>>> import numpy as np
>>> import numpy.linalg as la
>>> np.set_printoptions(precision=3, suppress=True, linewidth=140, sign=" ")
>>> E = np.array([[-3.0, 1.0, 0.0, 0.0],
...     [0.0, -3.0, 1.0, 0.0],
...     [0.0, 0.0, -3.0, 1.0],
...     [0.0, 0.0, 0.0, -3.0]])
>>> # triangular, det is the product of the diagonal
>>> print(round(la.norm(E), 3))
6.245
>>> print(np.abs(E).max())
3.0
>>> print(E - E[0])
[[ 0.  0.  0.  0.]
 [ 3. -4.  1.  0.]
 [ 3. -1. -3.  1.]
 [ 3. -1.  0. -3.]]
>>> print(la.matrix_rank(E))
4
>>> print(la.svd(E, compute_uv=False))
[ 3.839  3.394  2.786  2.231]
>>> print(np.diff(E, axis=0))
[[ 3. -4.  1.  0.]
 [ 0.  3. -4.  1.]
 [ 0.  0.  3. -4.]]
>>> rng = np.random.default_rng(31370)
>>> labels = rng.permutation(4)
>>> other = E[:, labels] * rng.choice([-1, 1], 4)
>>> print(other)
[[ 0. -0. -1.  3.]
 [ 1. -0.  3. -0.]
 [-3. -1. -0. -0.]
 [ 0.  3. -0. -0.]]
>>> Uu, _, Vt = la.svd(E.T @ other)
>>> print(labels)
[ 2  3  1  0]
>>> print(np.round(la.lstsq(E, other)[0], 3) + 0)
[[ 0.  0.  0. -1.]
 [ 0.  0. -1.  0.]
 [ 1.  0.  0.  0.]
 [ 0. -1.  0.  0.]]
>>> print(np.round(Uu @ Vt, 3) + 0)
[[ 0.  0.  0. -1.]
 [ 0.  0. -1.  0.]
 [ 1.  0.  0.  0.]
 [ 0. -1.  0.  0.]]
>>> u = np.array([-2, 3, 2])
>>> print(np.correlate(E[0], E[3], "full"))
[ 9. -3.  0.  0.  0.  0.  0.]
>>> print(np.array([np.convolve(row, u, "same") for row in E]))
[[-11.  -3.   2.   0.]
 [  6. -11.  -3.   2.]
 [  0.   6. -11.  -3.]
 [  0.   0.   6.  -9.]]
>>> print(np.convolve(E[0], u))
[  6. -11.  -3.   2.   0.   0.]
>>> print(np.cross(E[0, :3], E[3, :3]))
[ 0.  0. -0.]
>>> other = E / np.sqrt((E ** 2).mean(axis=1, keepdims=True))
>>> print(la.matrix_rank(E - E.mean(axis=1, keepdims=True)))
3
>>> print(E - E.mean(axis=1, keepdims=True))
[[-2.5   1.5   0.5   0.5 ]
 [ 0.5  -2.5   1.5   0.5 ]
 [ 0.5   0.5  -2.5   1.5 ]
 [ 0.75  0.75  0.75 -2.25]]
